% python3 -q
>>> import numpy as np
>>> import numpy.linalg as la
>>> np.set_printoptions(suppress=True, linewidth=100)
>>> tidy = lambda a: np.round(a, 1) + 0
>>> feats = np.array([[-1.1, 2.0, 0.5, 0.9],
...     [-2.4, 0.4, 0.3, -0.7],
...     [1.3, 0.2, 0.0, 0.4],
...     [-2.2, 0.7, 0.3, -0.7],
...     [1.1, -1.3, 0.5, 0.5]])
>>> feats
array([[-1.1,  2. ,  0.5,  0.9],
       [-2.4,  0.4,  0.3, -0.7],
       [ 1.3,  0.2,  0. ,  0.4],
       [-2.2,  0.7,  0.3, -0.7],
       [ 1.1, -1.3,  0.5,  0.5]])
>>> tidy(feats[0] @ feats[4])
np.float64(-3.1)
>>> tidy(la.norm(feats, axis=1))
array([2.5, 2.5, 1.4, 2.4, 1.8])
>>> tidy(la.norm(feats) ** 2 / la.norm(feats, 2) ** 2)
np.float64(1.3)
>>> tidy(la.norm(feats[0] - feats[4]))
np.float64(4.0)
>>> tidy(la.norm(feats, 2))
np.float64(4.3)
>>> tidy(la.norm(feats, "nuc"))
np.float64(7.7)
>>> x0 = np.array([-1, 5, -3, 3])
>>> target = feats @ x0
>>> coef, lr = np.zeros(4), 1 / la.norm(feats, 2) ** 2
>>> for i in range(4):
...     coef -= lr * feats.T @ (feats @ coef - target)
...     if i % 1 == 0: print(i, round(la.norm(feats @ coef - target), 1))
... 
0 8.4
1 6.4
2 4.9
3 3.9
>>> tidy(la.cond(feats))
np.float64(17.0)
>>> m1 = np.loadtxt("test5.csv", delimiter=",")
>>> m1
array([[ 0.,  2.,  0.,  0.,  0.,  0.],
       [ 0., -2.,  0.,  0.,  0.,  0.],
       [-2., -2.,  0.,  0.,  0.,  0.],
       [ 0.,  0.,  0.,  2.,  0.,  0.],
       [ 0.,  0.,  0., -2.,  0.,  0.],
       [ 0.,  0., -2., -2.,  0.,  0.],
       [ 0.,  0.,  0.,  0.,  0.,  2.],
       [ 0.,  0.,  0.,  0.,  0., -2.],
       [ 0.,  0.,  0.,  0., -2., -2.]])
>>> x0 = np.array([1, -1, -1, -1, 1, -2])
>>> m1 * x0
array([[ 0., -2., -0., -0.,  0., -0.],
       [ 0.,  2., -0., -0.,  0., -0.],
       [-2.,  2., -0., -0.,  0., -0.],
       [ 0., -0., -0., -2.,  0., -0.],
       [ 0., -0., -0.,  2.,  0., -0.],
       [ 0., -0.,  2.,  2.,  0., -0.],
       [ 0., -0., -0., -0.,  0., -4.],
       [ 0., -0., -0., -0.,  0.,  4.],
       [ 0., -0., -0., -0., -2.,  4.]])
>>> m1 @ np.ones(6)
array([ 2., -2., -4.,  2., -2., -4.,  2., -2., -4.])
>>> (m1 @ x0).argmax()
np.int64(5)
>>> m1 @ (2 * x0)
array([-4.,  4.,  0., -4.,  4.,  8., -8.,  8.,  4.])
>>> theta = np.radians(45)
>>> R = np.eye(6)
>>> R[2, 2] = R[1, 1] = np.cos(theta)
>>> R[2, 1], R[1, 2] = -np.sin(theta), np.sin(theta)
>>> tidy(R)
array([[ 1. ,  0. ,  0. ,  0. ,  0. ,  0. ],
       [ 0. ,  0.7,  0.7,  0. ,  0. ,  0. ],
       [ 0. , -0.7,  0.7,  0. ,  0. ,  0. ],
       [ 0. ,  0. ,  0. ,  1. ,  0. ,  0. ],
       [ 0. ,  0. ,  0. ,  0. ,  1. ,  0. ],
       [ 0. ,  0. ,  0. ,  0. ,  0. ,  1. ]])
>>> Y = m1 @ R.T
>>> tidy(Y)
array([[ 0. ,  1.4, -1.4,  0. ,  0. ,  0. ],
       [ 0. , -1.4,  1.4,  0. ,  0. ,  0. ],
       [-2. , -1.4,  1.4,  0. ,  0. ,  0. ],
       [ 0. ,  0. ,  0. ,  2. ,  0. ,  0. ],
       [ 0. ,  0. ,  0. , -2. ,  0. ,  0. ],
       [ 0. , -1.4, -1.4, -2. ,  0. ,  0. ],
       [ 0. ,  0. ,  0. ,  0. ,  0. ,  2. ],
       [ 0. ,  0. ,  0. ,  0. ,  0. , -2. ],
       [ 0. ,  0. ,  0. ,  0. , -2. , -2. ]])
>>> tidy(la.det(R)), tidy(np.trace(R))
(np.float64(1.0), np.float64(5.4))
>>> tidy(np.abs(Y - m1).max(axis=0))
array([0. , 1.4, 1.4, 0. , 0. , 0. ])
>>> np.allclose(m1 @ m1.T, Y @ Y.T)
True
>>> tidy(la.svd(m1, compute_uv=False)), tidy(la.svd(Y, compute_uv=False))
(array([3.7, 3.7, 3.7, 1.5, 1.5, 1.5]), array([3.7, 3.7, 3.7, 1.5, 1.5, 1.5]))
